>>> import numpy as np
>>> import numpy.linalg as la
>>> np.set_printoptions(precision=1, suppress=True, linewidth=140)
>>> tidy = lambda a: np.round(a, 1) + 0
>>> data = np.array([[0.5, 2.0, -0.9, -1.9],
...     [1.5, 1.1, 0.9, 0.4],
...     [-6.0, -1.7, -1.1, -0.4]])
>>> print(data.ravel(order="F"))
[ 0.5  1.5 -6.   2.   1.1 -1.7 -0.9  0.9 -1.1 -1.9  0.4 -0.4]
>>> print(data.reshape(2, -1))
[[ 0.5  2.  -0.9 -1.9  1.5  1.1]
 [ 0.9  0.4 -6.  -1.7 -1.1 -0.4]]
>>> blk = data.reshape(3, 2, -1)
>>> np.einsum("ihd,jhd->hij", blk, blk).shape
(2, 3, 3)
>>> print(blk[:, 0])
[[ 0.5  2. ]
 [ 1.5  1.1]
 [-6.  -1.7]]
>>> blk.shape
(3, 2, 2)
>>> np.swapaxes(blk, 1, 2)[0]
array([[ 0.5, -0.9],
       [ 2. , -1.9]])
>>> tidy(np.einsum("ihd,ihd->ih", blk, blk))
array([[ 4.2,  4.4],
       [ 3.5,  1. ],
       [38.9,  1.4]])
>>> u = np.array([-3, 3, 1])
>>> tidy(np.polyval(u, data[1]))
array([-1.2,  0.7,  1.3,  1.7])
>>> np.unravel_index(np.abs(data).argmax(), data.shape)
(np.int64(2), np.int64(0))
>>> np.abs(data).max()
np.float64(6.0)
>>> tidy(la.norm(data))
np.float64(7.3)
>>> print(tidy(data.sum(axis=1)))
[-0.3  3.9 -9.2]
>>> la.matrix_rank(data)
np.int64(3)
>>> tidy(data.mean(axis=0))
array([-1.3,  0.5, -0.4, -0.6])
>>> tidy(data.sum(axis=0))
array([-4. ,  1.4, -1.1, -1.9])
>>> data.shape
(3, 4)
>>> x = np.array([-1, 0, -2, 0])
>>> h = np.maximum(data @ x, 0)
>>> data * (h > 1e-9)[:, None]
array([[ 0.5,  2. , -0.9, -1.9],
       [ 0. ,  0. ,  0. ,  0. ],
       [-6. , -1.7, -1.1, -0.4]])
>>> np.maximum(data @ x, 0) - np.maximum(-data @ x, 0)
array([ 1.3, -3.3,  8.2])
>>> tidy(np.maximum(data @ (3 * x), 0))
array([ 3.9,  0. , 24.6])
>>> print(h)
[1.3 0.  8.2]
>>> tidy(data.T @ h)
array([-48.6, -11.3, -10.2,  -5.8])
>>> tidy(np.tanh(data @ x))
array([ 0.9, -1. ,  1. ])
>>> print(tidy(la.norm(data, axis=1)))
[2.9 2.1 6.3]
>>> tidy(la.norm(data, axis=0))
array([6.2, 2.8, 1.7, 2. ])
>>> tidy(la.norm(data, 1)), tidy(la.norm(data, np.inf))
(np.float64(8.0), np.float64(9.2))
>>> feats = np.array([[-0.3, -1.1, -1.7, -0.4],
...     [0.5, -0.2, -2.3, 0.0],
...     [-0.8, -0.8, -0.4, 1.3]])
>>> feats
array([[-0.3, -1.1, -1.7, -0.4],
       [ 0.5, -0.2, -2.3,  0. ],
       [-0.8, -0.8, -0.4,  1.3]])
>>> th = np.radians(135)
>>> R = np.eye(4)
>>> R[2, 2] = R[3, 3] = np.cos(th)
>>> R[2, 3], R[3, 2] = -np.sin(th), np.sin(th)
>>> tidy(R)
array([[ 1. ,  0. ,  0. ,  0. ],
       [ 0. ,  1. ,  0. ,  0. ],
       [ 0. ,  0. , -0.7, -0.7],
       [ 0. ,  0. ,  0.7, -0.7]])
>>> out = feats @ R.T
>>> tidy(la.det(R)), tidy(np.trace(R))
(np.float64(1.0), np.float64(0.6))
>>> tidy(out)
array([[-0.3, -1.1,  1.5, -0.9],
       [ 0.5, -0.2,  1.6, -1.6],
       [-0.8, -0.8, -0.6, -1.2]])
>>> tidy(la.svd(feats, compute_uv=False)), tidy(la.svd(out, compute_uv=False))
(array([3. , 1.7, 0.9]), array([3. , 1.7, 0.9]))
>>> gram = feats.T @ feats
>>> tidy(la.eigvalsh(gram)[::-1])
array([9.3, 3. , 0.8, 0. ])
>>> tidy(np.trace(gram)), tidy((feats ** 2).sum())
(np.float64(13.1), np.float64(13.1))
>>> x = np.array([1, 2, 0, 0])
>>> tidy(feats @ np.ones(4))
array([-3.5, -2. , -0.7])
>>> (feats @ x).argmax()
np.int64(1)
>>> tidy(feats @ x)
array([-2.5,  0.1, -2.4])
>>> m1 = np.loadtxt("arr.csv", delimiter=",")
>>> print(tidy(m1))
[[0.5 0.  0.5]
 [0.  0.  0. ]
 [0.5 0.  0.5]]
>>> x = np.array([3, -3, 1])
>>> h = np.maximum(m1 @ x, 0)
>>> tidy(np.tanh(m1 @ x))
array([ 1. , -0.2,  1. ])
>>> print(np.flatnonzero(h > 1e-9))
[0 2]
>>> print(tidy(np.maximum(m1 @ x, 0) - np.maximum(-m1 @ x, 0)))
[ 2.1 -0.2  2.1]
>>> U, sigma, VT = la.svd(m1)
>>> print(tidy(sigma))
[1. 0. 0.]
>>> out = U[:, :1] @ np.diag(sigma[:1]) @ VT[:1]
>>> la.matrix_rank(out)
np.int64(1)
>>> E = np.load("data.npy")
>>> E
array([[-2., -1.],
       [-1.,  0.]])
>>> out = E[0, 0] * E[1:] - np.outer(E[1:, 0], E[0])
>>> print(out)
[[ 0. -1.]]
>>> la.matrix_rank(out), la.matrix_rank(E)
(np.int64(1), np.int64(2))
>>> np.flatnonzero(~out.round(6).any(axis=1))
array([], dtype=int64)
>>> K = np.load("out12.npy")
>>> K
array([[ 1.,  5.,  3.],
       [ 1., -5.,  3.],
       [ 0.,  0.,  2.]])
>>> tidy(la.eigvals(K).sum().real)
np.float64(-2.0)
>>> tidy(la.det(K[::-1]))
np.float64(20.0)
>>> np.kron(np.eye(2, dtype=int), K)
array([[ 1.,  5.,  3.,  0.,  0.,  0.],
       [ 1., -5.,  3.,  0., -0.,  0.],
       [ 0.,  0.,  2.,  0.,  0.,  0.],
       [ 0.,  0.,  0.,  1.,  5.,  3.],
       [ 0., -0.,  0.,  1., -5.,  3.],
       [ 0.,  0.,  0.,  0.,  0.,  2.]])
>>> print(tidy(la.det(2 * K)), tidy(la.det(K)))
-160.0 -20.0
>>> np.einsum("ij,ji->", K, K)
np.float64(40.0)
>>> x = np.array([0, 2, 1])
>>> y = K @ x
>>> y
array([13., -7.,  2.])
>>> tidy(la.solve(K, y + K[:, 0]))
array([1., 2., 1.])
>>> tidy(la.solve(K, 5 * y))
array([ 0., 10.,  5.])
>>> tidy(la.solve(K, y))
array([0., 2., 1.])
>>> tidy(la.solve(K, K[:, 1]))
array([0., 1., 0.])
>>> out = feats / np.sqrt((feats ** 2).mean(axis=1, keepdims=True))
>>> print(la.matrix_rank(feats - feats.mean(axis=1, keepdims=True)))
3
>>> tidy(out[2])
array([-0.9, -0.9, -0.5,  1.5])
>>> out = K / la.norm(K, axis=1, keepdims=True)
>>> gram = out @ out.T
>>> tidy(la.norm(out, axis=1))
array([1., 1., 1.])
>>> (gram - 2 * np.eye(3)).round(6).argmax(axis=1)
array([2, 2, 0])
>>> X = 0.5 ** np.abs(np.subtract.outer(np.arange(4), np.arange(4)))
>>> tidy(X)
array([[1. , 0.5, 0.2, 0.1],
       [0.5, 1. , 0.5, 0.2],
       [0.2, 0.5, 1. , 0.5],
       [0.1, 0.2, 0.5, 1. ]])
>>> tidy(X[1] @ X[3])
np.float64(0.8)
>>> tidy(la.norm(X, axis=1))
array([1.2, 1.2, 1.2, 1.2])
>>> tidy(la.norm(X, 1)), tidy(la.norm(X, np.inf))
(np.float64(2.2), np.float64(2.2))
>>> tidy(la.norm(X) ** 2 / la.norm(X, 2) ** 2)
np.float64(1.3)
>>> print(la.norm(X, axis=1).argmax())
1
>>> tidy(la.norm(X[1] - X[3]))
np.float64(1.1)
>>> out = la.inv(X)
>>> tidy(X @ out)
array([[1., 0., 0., 0.],
       [0., 1., 0., 0.],
       [0., 0., 1., 0.],
       [0., 0., 0., 1.]])
>>> print((np.abs(out) > 1e-9).astype(int))
[[1 1 0 0]
 [1 1 1 0]
 [0 1 1 1]
 [0 0 1 1]]
>>> tidy(la.det(X) * out)
array([[ 0.6, -0.3,  0. ,  0. ],
       [-0.3,  0.7, -0.3,  0. ],
       [ 0. , -0.3,  0.7, -0.3],
       [ 0. ,  0. , -0.3,  0.6]])
>>> tidy(la.inv(out))
array([[1. , 0.5, 0.2, 0.1],
       [0.5, 1. , 0.5, 0.2],
       [0.2, 0.5, 1. , 0.5],
       [0.1, 0.2, 0.5, 1. ]])
>>> q, _ = la.qr(np.array([[-0.4, -0.2], [1.3, 1.1], [1.0, 0.1]]))
>>> A = q @ q.T
>>> tidy(A)
array([[ 0.1, -0.2, -0.2],
       [-0.2,  1. ,  0. ],
       [-0.2,  0. ,  1. ]])
>>> rng = np.random.default_rng(34787)
>>> idx = rng.permutation(3)
>>> print(idx)
[1 2 0]
>>> out = A[idx][:, idx]
>>> tidy(np.diag(out))
array([1. , 1. , 0.1])
>>> tidy(la.det(out)), tidy(la.det(A[idx]))
(np.float64(0.0), np.float64(0.0))
>>> ev, vecs = la.eigh(A)
>>> tidy(ev.sum()), np.trace(A)
(np.float64(2.0), np.float64(2.0))
>>> tidy(vecs @ np.diag(ev) @ vecs.T)
array([[ 0.1, -0.2, -0.2],
       [-0.2,  1. ,  0. ],
       [-0.2,  0. ,  1. ]])
>>> tidy(vecs.T @ vecs)
array([[1., 0., 0.],
       [0., 1., 0.],
       [0., 0., 1.]])
>>> tidy(ev)
array([0., 1., 1.])
>>> tidy(la.eigvalsh(A + 4 * np.eye(3)))
array([4., 5., 5.])
>>> print((ev > 1e-8).sum(), (ev < -1e-8).sum())
2 0
>>> out = np.array([[0, 1, 2], [-3, 0, 2]])
>>> cent = np.kron(out, A)
>>> cent.shape
(6, 9)
>>> proj = np.triu(np.array([[3, 1, 3], [2, 0, 2], [3, 3, 1]]), 1) + np.eye(3)
>>> out = proj @ A @ la.inv(proj)
>>> tidy(la.det(out))
np.float64(0.0)
>>> tidy(out)
array([[-0.6,  1.4,  1.9],
       [-0.5,  1.4,  0.6],
       [-0.2,  0.1,  1.2]])
>>> out = np.array([[5, 0, 0, 2], [5, 2, 2, 0], [5, 3, 2, 4], [0, 4, 1, 1]])
>>> out[-1] = out[0]
>>> arr = out + 0.1 * np.eye(4)
>>> print(arr)
[[5.1 0.  0.  2. ]
 [5.  2.1 2.  0. ]
 [5.  3.  2.1 4. ]
 [5.  0.  0.  2.1]]
>>> u, v = arr[1], arr[0]
>>> tidy(u @ u)
np.float64(33.4)
>>> print(u @ v)
25.5
>>> p = (u @ v) / (u @ u) * u
>>> print(tidy(la.norm(u + v) ** 2 + la.norm(u - v) ** 2))
126.8
>>> print(tidy(v - p))
[ 1.3 -1.6 -1.5  2. ]
>>> tidy((v - p) @ u)
np.float64(0.0)
>>> tidy(p)
array([3.8, 1.6, 1.5, 0. ])
>>> tidy(np.outer(u, v))
array([[25.5,  0. ,  0. , 10. ],
       [10.7,  0. ,  0. ,  4.2],
       [10.2,  0. ,  0. ,  4. ],
       [ 0. ,  0. ,  0. ,  0. ]])
>>> la.matrix_rank(np.outer(u, v))
np.int64(1)
>>> def softmax(z):
...     e = np.exp(z - z.max(axis=-1, keepdims=True))
...     return e / e.sum(axis=-1, keepdims=True)
... 
>>> print(tidy(softmax(10 * data[0])))
[0. 1. 0. 0.]
>>> softmax(data).sum(axis=1)
array([1., 1., 1.])
>>> tidy(softmax(data[0]))
array([0.2, 0.8, 0. , 0. ])
>>> tidy(softmax(data[0] + 5))
array([0.2, 0.8, 0. , 0. ])
>>> S = data @ data.T / np.sqrt(4)
>>> tidy(softmax(S + np.triu(np.full(S.shape, -np.inf), 1)))
array([[1. , 0. , 0. ],
       [0.2, 0.8, 0. ],
       [0. , 0. , 1. ]])
>>> softmax(S).round(6).argmax(axis=1)
array([0, 1, 2])
>>> tidy(softmax(S)[0] @ data)
array([ 0.5,  2. , -0.9, -1.8])
>>> print(tidy(la.det(arr[::-1])))
-1.1
>>> tidy(la.det(2 * arr)), tidy(la.det(arr))
(np.float64(-18.1), np.float64(-1.1))
>>> tidy(np.einsum("ii->", arr))
np.float64(11.4)
>>> tidy(np.einsum("ij,ji->", arr, arr))
np.float64(71.2)
>>> tidy(la.eigvals(arr).sum().real)
np.float64(11.4)
